$ python -q
>>> import numpy as np
>>> np.set_printoptions(precision=3, suppress=True, linewidth=120, sign=" ")
>>> def tidy(a):
...     return np.round(a, 3) + 0
... 
>>> E = np.load("dump.npy")
>>> E
array([[ -6,   0,  -2,  -7,  -1,  -1,  -7,  -3,  -9,  -2,   0],
       [ -6,   0,  -2,  -7,  -1,  -1,  -7,  -3,  -9,  -2,   0],
       [-24,   0,  -8, -28,  -4,  -4, -28, -12, -36,  -8,   0],
       [-12,   0,  -4, -14,  -2,  -2, -14,  -6, -18,  -4,   0],
       [ 12,   0,   4,  14,   2,   2,  14,   6,  18,   4,   0],
       [  0,   0,   0,   0,   0,   0,   0,   0,   0,   0,   0],
       [-30,   0, -10, -35,  -5,  -5, -35, -15, -45, -10,   0],
       [-30,   0, -10, -35,  -5,  -5, -35, -15, -45, -10,   0],
       [-12,   0,  -4, -14,  -2,  -2, -14,  -6, -18,  -4,   0],
       [ -6,   0,  -2,  -7,  -1,  -1,  -7,  -3,  -9,  -2,   0]])
>>> def softmax(z):
...     e = np.exp(z - z.max(axis=-1, keepdims=True))
...     return e / e.sum(axis=-1, keepdims=True)
... 
>>> tidy(softmax(E[7]))
array([ 0.   ,  0.497,  0.   ,  0.   ,  0.003,  0.003,  0.   ,  0.   ,  0.   ,  0.   ,  0.497])
>>> tidy(softmax(E).sum(axis=1))
array([ 1.,  1.,  1.,  1.,  1.,  1.,  1.,  1.,  1.,  1.])
>>> att = E @ E.T / np.sqrt(11)
>>> tidy(softmax(att + np.triu(np.full(att.shape, -np.inf), 1)))
array([[ 1.   ,  0.   ,  0.   ,  0.   ,  0.   ,  0.   ,  0.   ,  0.   ,  0.   ,  0.   ],
       [ 0.5  ,  0.5  ,  0.   ,  0.   ,  0.   ,  0.   ,  0.   ,  0.   ,  0.   ,  0.   ],
       [ 0.   ,  0.   ,  1.   ,  0.   ,  0.   ,  0.   ,  0.   ,  0.   ,  0.   ,  0.   ],
       [ 0.   ,  0.   ,  1.   ,  0.   ,  0.   ,  0.   ,  0.   ,  0.   ,  0.   ,  0.   ],
       [ 0.   ,  0.   ,  0.   ,  0.   ,  1.   ,  0.   ,  0.   ,  0.   ,  0.   ,  0.   ],
       [ 0.167,  0.167,  0.167,  0.167,  0.167,  0.167,  0.   ,  0.   ,  0.   ,  0.   ],
       [ 0.   ,  0.   ,  0.   ,  0.   ,  0.   ,  0.   ,  1.   ,  0.   ,  0.   ,  0.   ],
       [ 0.   ,  0.   ,  0.   ,  0.   ,  0.   ,  0.   ,  0.5  ,  0.5  ,  0.   ,  0.   ],
       [ 0.   ,  0.   ,  0.   ,  0.   ,  0.   ,  0.   ,  0.5  ,  0.5  ,  0.   ,  0.   ],
       [ 0.   ,  0.   ,  0.   ,  0.   ,  0.   ,  0.   ,  0.5  ,  0.5  ,  0.   ,  0.   ]])
>>> rng = np.random.default_rng(92)
>>> Y = E + rng.integers(-2, 3, (10, 1)) @ rng.integers(-2, 3, (1, 11))
>>> Y
array([[ -6,   0,  -2,  -7,  -1,  -1,  -7,  -3,  -9,  -2,   0],
       [ -5,   2,  -3,  -9,   0,  -3,  -7,  -2, -11,  -4,  -1],
       [-22,   4, -10, -32,  -2,  -8, -28, -10, -40, -12,  -2],
       [-14,  -4,  -2, -10,  -4,   2, -14,  -8, -14,   0,   2],
       [ 12,   0,   4,  14,   2,   2,  14,   6,  18,   4,   0],
       [ -1,  -2,   1,   2,  -1,   2,   0,  -1,   2,   2,   1],
       [-30,   0, -10, -35,  -5,  -5, -35, -15, -45, -10,   0],
       [-31,  -2,  -9, -33,  -6,  -3, -35, -16, -43,  -8,   1],
       [-11,   2,  -5, -16,  -1,  -4, -14,  -5, -20,  -6,  -1],
       [ -8,  -4,   0,  -3,  -3,   3,  -7,  -5,  -5,   2,   2]])
>>> Y - E
array([[ 0,  0,  0,  0,  0,  0,  0,  0,  0,  0,  0],
       [ 1,  2, -1, -2,  1, -2,  0,  1, -2, -2, -1],
       [ 2,  4, -2, -4,  2, -4,  0,  2, -4, -4, -2],
       [-2, -4,  2,  4, -2,  4,  0, -2,  4,  4,  2],
       [ 0,  0,  0,  0,  0,  0,  0,  0,  0,  0,  0],
       [-1, -2,  1,  2, -1,  2,  0, -1,  2,  2,  1],
       [ 0,  0,  0,  0,  0,  0,  0,  0,  0,  0,  0],
       [-1, -2,  1,  2, -1,  2,  0, -1,  2,  2,  1],
       [ 1,  2, -1, -2,  1, -2,  0,  1, -2, -2, -1],
       [-2, -4,  2,  4, -2,  4,  0, -2,  4,  4,  2]])
>>> tidy(np.linalg.svd(Y - E, compute_uv=False))
array([ 20.,   0.,   0.,   0.,   0.,   0.,   0.,   0.,   0.,   0.])
>>> np.abs(Y - E).sum(axis=1)
array([  0,  15,  30,  30,   0,  15,   0,  15,  15,  30])
>>> rank = np.linalg.matrix_rank(E)
>>> rank
np.int64(1)
>>> null = np.linalg.svd(E)[2][rank:].T
>>> np.allclose(E @ null, 0)
True
>>> Y = np.array([[-5, -1, -4],
...     [-1, -1, 0],
...     [-4, 3, 5],
...     [-1, 5, -2],
...     [-2, 2, 3],
...     [2, -5, 2],
...     [-4, -3, 1],
...     [4, 3, 1],
...     [-1, 5, -2],
...     [1, -5, 0],
...     [1, -1, 3]])
>>> np.vstack([E, Y.T]).shape
(13, 11)
>>> np.einsum("ij,ij->i", E, E)
array([  234,   234,  3744,   936,   936,     0,  5850,  5850,   936,   234])
>>> E @ Y
array([[  68,  -55,   31],
       [  68,  -55,   31],
       [ 272, -220,  124],
       [ 136, -110,   62],
       [-136,  110,  -62],
       [   0,    0,    0],
       [ 340, -275,  155],
       [ 340, -275,  155],
       [ 136, -110,   62],
       [  68,  -55,   31]])
>>> np.einsum("ij->j", E)
array([-114,    0,  -38, -133,  -19,  -19, -133,  -57, -171,  -38,    0])
>>> J = np.load("sample16.npy")
>>> J
array([[ -6,  -3,  -6,  -4,  -2,  -4],
       [ -3,  -3,   6,  -2,  -2,   4],
       [  0,   0,  -9,   0,   0,  -6],
       [-18,  -9, -18, -18,  -9, -18],
       [ -9,  -9,  18,  -9,  -9,  18],
       [  0,   0, -27,   0,   0, -27]])
>>> np.linalg.matrix_power(J, 2)
array([[ 135,   81,  216,  120,   72,  192],
       [  81,   54, -162,   72,   48, -144],
       [   0,    0,  243,    0,    0,  216],
       [ 540,  324,  864,  495,  297,  792],
       [ 324,  216, -648,  297,  198, -594],
       [   0,    0,  972,    0,    0,  891]])
>>> np.allclose(J, J.T)
False
>>> f = np.array([3, 1, 3, 1, 2, 2])
>>> Y = J + np.outer(f, np.eye(6)[4])
>>> tidy(np.linalg.det(Y) / np.linalg.det(J)), tidy(1 + np.linalg.solve(J, f)[4])
(np.float64(3.667), np.float64(3.667))
>>> U, sigma, VT = np.linalg.svd(E)
>>> evecs = VT[:(sigma > 1e-8).sum()]
>>> x0 = E[7] + -1 * E[0] + rng.integers(2) * np.eye(11)[7]
>>> x0
array([-24.,   0.,  -8., -28.,  -4.,  -4., -28., -12., -36.,  -8.,   0.])
>>> np.linalg.matrix_rank(np.vstack([E, x0]))
np.int64(1)
>>> tidy(np.diag(evecs.T @ evecs))
array([ 0.154,  0.   ,  0.017,  0.209,  0.004,  0.004,  0.209,  0.038,  0.346,  0.017,  0.   ])
>>> x0 = np.array([-2, -2, 0, 3, 2, 2])
>>> target = J @ x0
>>> target
array([ -6,  10, -12, -54,  27, -54])
>>> tidy(np.linalg.solve(J, target + J[:, 4]))
array([-2., -2.,  0.,  3.,  3.,  2.])
>>> tidy(np.linalg.solve(J, J[:, 3]))
array([ 0.,  0.,  0.,  1.,  0.,  0.])
>>> Y = J + rng.integers(-2, 3, (6, 2)) @ rng.integers(-2, 3, (2, 6))
>>> Y
array([[ -6,  -3,  -2,  -6,  -4,  -5],
       [ -1,  -5,   4,  -2,  -1,   4],
       [  0,   0,  -9,   0,   0,  -6],
       [-16, -11, -20, -18,  -8, -18],
       [ -7, -11,  12,  -7,  -6,  19],
       [  0,   0, -23,  -2,  -2, -28]])
>>> Y - J
array([[ 0,  0,  4, -2, -2, -1],
       [ 2, -2, -2,  0,  1,  0],
       [ 0,  0,  0,  0,  0,  0],
       [ 2, -2, -2,  0,  1,  0],
       [ 2, -2, -6,  2,  3,  1],
       [ 0,  0,  4, -2, -2, -1]])
>>> np.linalg.matrix_rank(Y - J, tol=1e-8)
np.int64(2)
>>> arr = np.load("arr.npy")
>>> arr
array([[-1,  0,  0,  0,  0,  0,  0,  0,  0],
       [ 3,  2,  0,  0,  0,  0,  0,  0,  0],
       [ 1,  3,  1,  0,  0,  0,  0,  0,  0],
       [ 2, -2, -3,  0,  0,  0,  0,  0,  0],
       [-3, -1, -3, -3, -1,  0,  0,  0,  0],
       [ 3,  0, -2, -1,  3, -3,  0,  0,  0],
       [-1,  0, -2,  2,  0, -3, -3,  0,  0],
       [-2,  2,  2,  0, -1, -1,  3, -1,  0],
       [ 3,  3,  1,  2,  3, -2, -3,  3, -2]])
>>> x0 = np.array([1, 3, 2, 0, 1, 0, 1, 1, 0])
>>> h1 = np.maximum(arr @ x0, 0)
>>> np.flatnonzero(h1 > 1e-9)
array([ 1,  2,  5,  7,  8])
>>> arr.T @ h1
array([ 78, 123,  43,  32,  48, -49, -24,  42, -34])
>>> np.maximum(arr @ (3 * x0), 0)
array([  0,  27,  36,   0,   0,   6,   0,  27,  51])
>>> np.allclose(arr @ arr.T, arr.T @ arr)
False
>>> arr.inv()
Traceback (most recent call last):
  File "<python-input-55>", line 1, in <module>
    arr.inv()
    ^^^^^^^
AttributeError: 'numpy.ndarray' object has no attribute 'inv'
>>> (arr + arr.T) / 2
array([[-1. ,  1.5,  0.5,  1. , -1.5,  1.5, -0.5, -1. ,  1.5],
       [ 1.5,  2. ,  1.5, -1. , -0.5,  0. ,  0. ,  1. ,  1.5],
       [ 0.5,  1.5,  1. , -1.5, -1.5, -1. , -1. ,  1. ,  0.5],
       [ 1. , -1. , -1.5,  0. , -1.5, -0.5,  1. ,  0. ,  1. ],
       [-1.5, -0.5, -1.5, -1.5, -1. ,  1.5,  0. , -0.5,  1.5],
       [ 1.5,  0. , -1. , -0.5,  1.5, -3. , -1.5, -0.5, -1. ],
       [-0.5,  0. , -1. ,  1. ,  0. , -1.5, -3. ,  1.5, -1.5],
       [-1. ,  1. ,  1. ,  0. , -0.5, -0.5,  1.5, -1. ,  1.5],
       [ 1.5,  1.5,  0.5,  1. ,  1.5, -1. , -1.5,  1.5, -2. ]])
>>> tidy(np.abs(np.linalg.eigvals(arr)).max())
np.float64(3.0)
>>> arr @ arr
array([[  1,   0,   0,   0,   0,   0,   0,   0,   0],
       [  3,   4,   0,   0,   0,   0,   0,   0,   0],
       [  9,   9,   1,   0,   0,   0,   0,   0,   0],
       [-11, -13,  -3,   0,   0,   0,   0,   0,   0],
       [ -6,  -4,   9,   3,   1,   0,   0,   0,   0],
       [-25,  -7,  -2,  -6, -12,   9,   0,   0,   0],
       [ -3, -10,   4,  -3,  -9,  18,   9,   0,   0],
       [  9,   9,  -1,  10,  -1,  -5, -12,   1,   0],
       [-13,   2,   0, -17, -18,  16,  24,  -9,   4]])
>>> tidy(np.linalg.det(arr))
np.float64(0.0)
>>> X = np.load("data.npy")
>>> X
array([[  2, -14,   1,  12,  -9,  11,  -2,  18,   3],
       [  2, -11,   1,   9, -11,   1,  -3,  10,  -2],
       [  4, -14,   2,  10, -12,   6,  -1,  14,  -2],
       [ 10,  -6,   5,  -4,  -5,   7,  10,   2,  -9],
       [  2, -10,   1,   8,  -9,   3,  -2,  10,  -1],
       [ 10, -16,   5,   6, -13,  11,   6,  14,  -7]])
>>> Y = arr[0, 0] * arr[1:] - np.outer(arr[1:, 0], arr[0])
>>> Y
array([[ 0, -2,  0,  0,  0,  0,  0,  0,  0],
       [ 0, -3, -1,  0,  0,  0,  0,  0,  0],
       [ 0,  2,  3,  0,  0,  0,  0,  0,  0],
       [ 0,  1,  3,  3,  1,  0,  0,  0,  0],
       [ 0,  0,  2,  1, -3,  3,  0,  0,  0],
       [ 0,  0,  2, -2,  0,  3,  3,  0,  0],
       [ 0, -2, -2,  0,  1,  1, -3,  1,  0],
       [ 0, -3, -1, -2, -3,  2,  3, -3,  2]])
>>> np.flatnonzero(~Y.round(6).any(axis=1))
array([], dtype=int64)
